In [1]: import numpy as np

In [2]: np.set_printoptions(precision=2, suppress=True, linewidth=140, floatmode="fixed")

In [3]: B = np.array([[5, 4], [-5, 1], [-5, 0]])

In [4]: M = np.tile(B, (2, 3))

In [5]: M
Out[5]: 
array([[ 5,  4,  5,  4,  5,  4],
       [-5,  1, -5,  1, -5,  1],
       [-5,  0, -5,  0, -5,  0],
       [ 5,  4,  5,  4,  5,  4],
       [-5,  1, -5,  1, -5,  1],
       [-5,  0, -5,  0, -5,  0]])

In [6]: # row 3 repeats row 0

In [7]: x0 = np.array([-1, -1, -3, 2, -3, 5])

In [8]: M * x0
Out[8]: 
array([[ -5,  -4, -15,   8, -15,  20],
       [  5,  -1,  15,   2,  15,   5],
       [  5,   0,  15,   0,  15,   0],
       [ -5,  -4, -15,   8, -15,  20],
       [  5,  -1,  15,   2,  15,   5],
       [  5,   0,  15,   0,  15,   0]])

In [9]: M @ x0
Out[9]: array([-11,  41,  35, -11,  41,  35])

In [10]: print(M @ np.eye(6)[3])
[4.00 1.00 0.00 4.00 1.00 0.00]

In [11]: print(M @ np.ones(6))
[ 27.00 -12.00 -15.00  27.00 -12.00 -15.00]

In [12]: rk = np.linalg.matrix_rank(M)

In [13]: rk
Out[13]: np.int64(2)

In [14]: ns = np.linalg.svd(M)[2][rk:].T

In [15]: np.round(ns @ ns.T, 2) + 0
Out[15]: 
array([[ 0.67,  0.00, -0.33,  0.00, -0.33,  0.00],
       [ 0.00,  0.67,  0.00, -0.33,  0.00, -0.33],
       [-0.33,  0.00,  0.67,  0.00, -0.33,  0.00],
       [ 0.00, -0.33,  0.00,  0.67,  0.00, -0.33],
       [-0.33,  0.00, -0.33,  0.00,  0.67,  0.00],
       [ 0.00, -0.33,  0.00, -0.33,  0.00,  0.67]])

In [16]: [int(np.linalg.matrix_rank(M[:i])) for i in range(1, len(M) + 1)]
Out[16]: [1, 2, 2, 2, 2, 2]

In [17]: ns.shape
Out[17]: (6, 4)

In [18]: np.round(M @ ns, 2) + 0
Out[18]: 
array([[0.00, 0.00, 0.00, 0.00],
       [0.00, 0.00, 0.00, 0.00],
       [0.00, 0.00, 0.00, 0.00],
       [0.00, 0.00, 0.00, 0.00],
       [0.00, 0.00, 0.00, 0.00],
       [0.00, 0.00, 0.00, 0.00]])

In [19]: [int(np.linalg.matrix_rank(M[:, :j + 1])) for j in range(6)]
Out[19]: [1, 2, 2, 2, 2, 2]

In [20]: np.allclose(M @ ns, 0)
Out[20]: True

In [21]: ang = np.radians(72)

In [22]: Rm = np.eye(6)

In [23]: Rm[5, 5] = Rm[2, 2] = np.cos(ang)

In [24]: Rm[5, 2], Rm[2, 5] = -np.sin(ang), np.sin(ang)

In [25]: Rm
Out[25]: 
array([[ 1.00,  0.00,  0.00,  0.00,  0.00,  0.00],
       [ 0.00,  1.00,  0.00,  0.00,  0.00,  0.00],
       [ 0.00,  0.00,  0.31,  0.00,  0.00,  0.95],
       [ 0.00,  0.00,  0.00,  1.00,  0.00,  0.00],
       [ 0.00,  0.00,  0.00,  0.00,  1.00,  0.00],
       [ 0.00,  0.00, -0.95,  0.00,  0.00,  0.31]])

In [26]: B = M @ Rm.T

In [27]: B
Out[27]: 
array([[ 5.00,  4.00,  5.35,  4.00,  5.00, -3.52],
       [-5.00,  1.00, -0.59,  1.00, -5.00,  5.06],
       [-5.00,  0.00, -1.55,  0.00, -5.00,  4.76],
       [ 5.00,  4.00,  5.35,  4.00,  5.00, -3.52],
       [-5.00,  1.00, -0.59,  1.00, -5.00,  5.06],
       [-5.00,  0.00, -1.55,  0.00, -5.00,  4.76]])

In [28]: print(np.allclose(M @ M.T, B @ B.T))
True

In [29]: print(np.allclose(np.linalg.norm(M, axis=1), np.linalg.norm(B, axis=1)))
True

In [30]: print(round(float(np.linalg.det(Rm)), 2), round(np.trace(Rm), 2))
1.0 4.62

In [31]: round(float(np.linalg.norm(B, 1)), 2), np.round(np.linalg.norm(B, np.inf), 2)
Out[31]: (30.0, np.float64(26.87))

In [32]: np.linalg.norm(B, axis=1).argmax()
Out[32]: np.int64(0)

In [33]: round(np.linalg.norm(B[1] - B[0]), 2)
Out[33]: np.float64(18.08)

In [34]: print(round(float(np.linalg.norm(B, "nuc")), 2))
30.67

In [35]: E = np.loadtxt("sample6.csv", delimiter=",")

In [36]: print(E)
[[ 3.00 -8.00 -4.00]
 [-5.00  0.00  0.00]
 [-3.00 -4.00 -2.00]]

In [37]: Uu, sv, Vh = np.linalg.svd(E)

In [38]: sv.round(2) + 0
Out[38]: array([10.15,  6.32,  0.00])

In [39]: np.argmax(sv[:-1] / (sv[1:] + 1e-6)) + 1
Out[39]: np.int64(2)

In [40]: B = Uu[:, :2] @ np.diag(sv[:2]) @ Vh[:2]

In [41]: print(B.round(2) + 0)
[[ 3.00 -8.00 -4.00]
 [-5.00  0.00  0.00]
 [-3.00 -4.00 -2.00]]

In [42]: np.linalg.matrix_rank(B)
Out[42]: np.int64(2)

In [43]: print(np.linalg.matrix_rank(E, rtol=0.05))
2

In [44]: (E - E.T) / 2
Out[44]: 
array([[ 0.00, -1.50, -0.50],
       [ 1.50,  0.00,  2.00],
       [ 0.50, -2.00,  0.00]])

In [45]: np.allclose(E, E.T)
Out[45]: False

In [46]: round(float(np.abs(np.linalg.eigvals(E)).max()), 2)
Out[46]: 8.13

In [47]: (E + E.T) / 2
Out[47]: 
array([[ 3.00, -6.50, -3.50],
       [-6.50,  0.00, -2.00],
       [-3.50, -2.00, -2.00]])

In [48]: np.round(np.sort(np.abs(np.linalg.eigvals(E))), 2) + 0
Out[48]: array([0.00, 7.13, 8.13])

In [49]: E @ E
Out[49]: 
array([[ 61.00,  -8.00,  -4.00],
       [-15.00,  40.00,  20.00],
       [ 17.00,  32.00,  16.00]])

In [50]: np.trace(E)
Out[50]: np.float64(1.0)

In [51]: np.round(np.linalg.det(E), 2)
Out[51]: np.float64(0.0)

In [52]: x0 = np.array([-8, 1, -6])

In [53]: h = np.maximum(E @ x0, 0)

In [54]: np.tanh(E @ x0)
Out[54]: array([-1.00,  1.00,  1.00])

In [55]: mat = np.loadtxt("a.csv", delimiter=",")

In [56]: mat
Out[56]: 
array([[ 0.00, -4.00,  3.00],
       [-4.00, -4.00,  2.00],
       [ 3.00,  2.00,  6.00]])

In [57]: # symmetric

In [58]: [round(float(x), 2) for x in np.linalg.svd(E, compute_uv=False)[:3]]
Out[58]: [10.15, 6.32, 0.0]

In [59]: w, evecs = np.linalg.eigh(mat)

In [60]: x0 = np.array([2, 1, 2])

In [61]: print(x0 @ mat @ x0)
36.0

In [62]: np.linalg.eigvalsh(mat[1:, 1:])
Out[62]: array([-4.39,  6.39])

In [63]: evecs * np.abs(w) @ evecs.T
Out[63]: 
array([[ 4.28,  2.36,  1.08],
       [ 2.36,  5.45, -0.86],
       [ 1.08, -0.86,  6.86]])

In [64]: print((np.sign(evecs[:, -1].round(6)) == np.sign(evecs[0, -1].round(6))).astype(int))
[1 1 1]

In [65]: np.abs(mat).sum(axis=1).max(), round(float(np.abs(w).max()), 2)
Out[65]: (np.float64(11.0), 7.29)

In [66]: P = np.triu(np.array([[0, 2, 2], [2, 1, 1], [2, 1, 1]]), 1) + np.eye(3)

In [67]: B = P @ mat @ np.linalg.inv(P)

In [68]: P @ mat - mat @ P
Out[68]: 
array([[-2.00, -4.00, 20.00],
       [ 3.00, 10.00, 18.00],
       [ 0.00, -6.00, -8.00]])

In [69]: round(float(np.linalg.det(B)), 2)
Out[69]: -108.0

In [70]: ang = np.radians(60)

In [71]: Rm = np.eye(3)

In [72]: Rm[2, 2] = Rm[0, 0] = np.cos(ang)

In [73]: Rm[2, 0], Rm[0, 2] = -np.sin(ang), np.sin(ang)

In [74]: print(Rm)
[[ 0.50  0.00  0.87]
 [ 0.00  1.00  0.00]
 [-0.87  0.00  0.50]]

In [75]: B = mat @ Rm.T

In [76]: np.abs(B - mat).max(axis=0)
Out[76]: array([3.73, 0.00, 5.60])

In [77]: np.allclose(mat @ mat.T, B @ B.T)
Out[77]: True

In [78]: np.allclose(np.linalg.norm(mat, axis=1), np.linalg.norm(B, axis=1))
Out[78]: True

In [79]: np.sort(np.linalg.eigvals(Rm).real)
Out[79]: array([0.50, 0.50, 1.00])

In [80]: np.flatnonzero(np.linalg.matrix_power((Rm != 0) + (Rm.T != 0) + np.eye(3), 3)[2])
Out[80]: array([0, 2])

In [81]: Rm @ Rm
Out[81]: 
array([[-0.50,  0.00,  0.87],
       [ 0.00,  1.00,  0.00],
       [-0.87,  0.00, -0.50]])

In [82]: data = np.load("out9.npy")

In [83]: data
Out[83]: 
array([[1, 0, 1],
       [0, 1, 0],
       [2, 1, 0]])

In [84]: w, evecs = np.linalg.eig(data)

In [85]: w
Out[85]: array([ 2.00, -1.00,  1.00])

In [86]: np.sort(np.linalg.eigvals(data.T))
Out[86]: array([-1.00,  1.00,  2.00])

In [87]: data @ evecs[:, 0] - w[0] * evecs[:, 0]
Out[87]: array([0.00, 0.00, 0.00])

In [88]: np.sort(np.linalg.eigvals(np.linalg.inv(data)))
Out[88]: array([-1.00,  0.50,  1.00])

In [89]: np.sort(np.linalg.eigvals(data @ data))
Out[89]: array([1.00, 1.00, 4.00])

In [90]: rng = np.random.default_rng(37)

In [91]: lab = rng.permutation(3)

In [92]: B = data[:, lab] * rng.choice([-1, 1], 3)

In [93]: B
Out[93]: 
array([[ 0, -1, -1],
       [ 1,  0,  0],
       [ 1, -2,  0]])

In [94]: Uu, _, Vh = np.linalg.svd(data.T @ B)

In [95]: np.round(Uu @ Vh, 2) + 0
Out[95]: 
array([[ 0.00, -1.00,  0.00],
       [ 1.00,  0.00,  0.00],
       [ 0.00,  0.00, -1.00]])

In [96]: lab
Out[96]: array([1, 0, 2])

In [97]: lab = rng.permutation(3)

In [98]: lab
Out[98]: array([2, 0, 1])

In [99]: B = data[lab][:, lab]

In [100]: print(np.sort(np.abs(np.linalg.eigvals(B))))
[1.00 1.00 2.00]

In [101]: np.allclose(B, data)
Out[101]: False

In [102]: np.diag(B)
Out[102]: array([0, 1, 1])

In [103]: print(np.trace(B))
2

In [104]: round(float(np.linalg.det(B)), 2), np.round(np.linalg.det(data[lab]), 2)
Out[104]: (-2.0, np.float64(-2.0))

In [105]: P = np.triu(np.array([[-2, -3, 0], [-2, 3, -2], [-1, -1, 0]]), 1) + np.eye(3)

In [106]: B = P @ data @ np.linalg.inv(P)

In [107]: B
Out[107]: 
array([[  1.00,   0.00,   1.00],
       [ -4.00, -13.00, -26.00],
       [  2.00,   7.00,  14.00]])

In [108]: np.linalg.matrix_rank(B)
Out[108]: np.int64(3)

In [109]: np.trace(B), np.trace(data)
Out[109]: (np.float64(2.0), np.int64(2))

In [110]: w, evecs = np.linalg.eig(B)

In [111]: print(w)
[-1.00  2.00  1.00]

In [112]: np.sort(np.linalg.eigvals(B.T))
Out[112]: array([-1.00,  1.00,  2.00])

In [113]: print(np.sort(np.linalg.eigvals(B @ B)))
[1.00 1.00 4.00]

In [114]: F = np.array([[5, 5, 5, 5], [5, 10, 10, 10], [5, 10, 15, 15], [5, 10, 15, 20]])

In [115]: L = np.linalg.cholesky(F)

In [116]: print(F / np.sqrt(np.outer(np.diag(F), np.diag(F))))
[[1.00 0.71 0.58 0.50]
 [0.71 1.00 0.82 0.71]
 [0.58 0.82 1.00 0.87]
 [0.50 0.71 0.87 1.00]]

In [117]: L
Out[117]: 
array([[2.24, 0.00, 0.00, 0.00],
       [2.24, 2.24, 0.00, 0.00],
       [2.24, 2.24, 2.24, 0.00],
       [2.24, 2.24, 2.24, 2.24]])

In [118]: L @ L.T
Out[118]: 
array([[ 5.00,  5.00,  5.00,  5.00],
       [ 5.00, 10.00, 10.00, 10.00],
       [ 5.00, 10.00, 15.00, 15.00],
       [ 5.00, 10.00, 15.00, 20.00]])
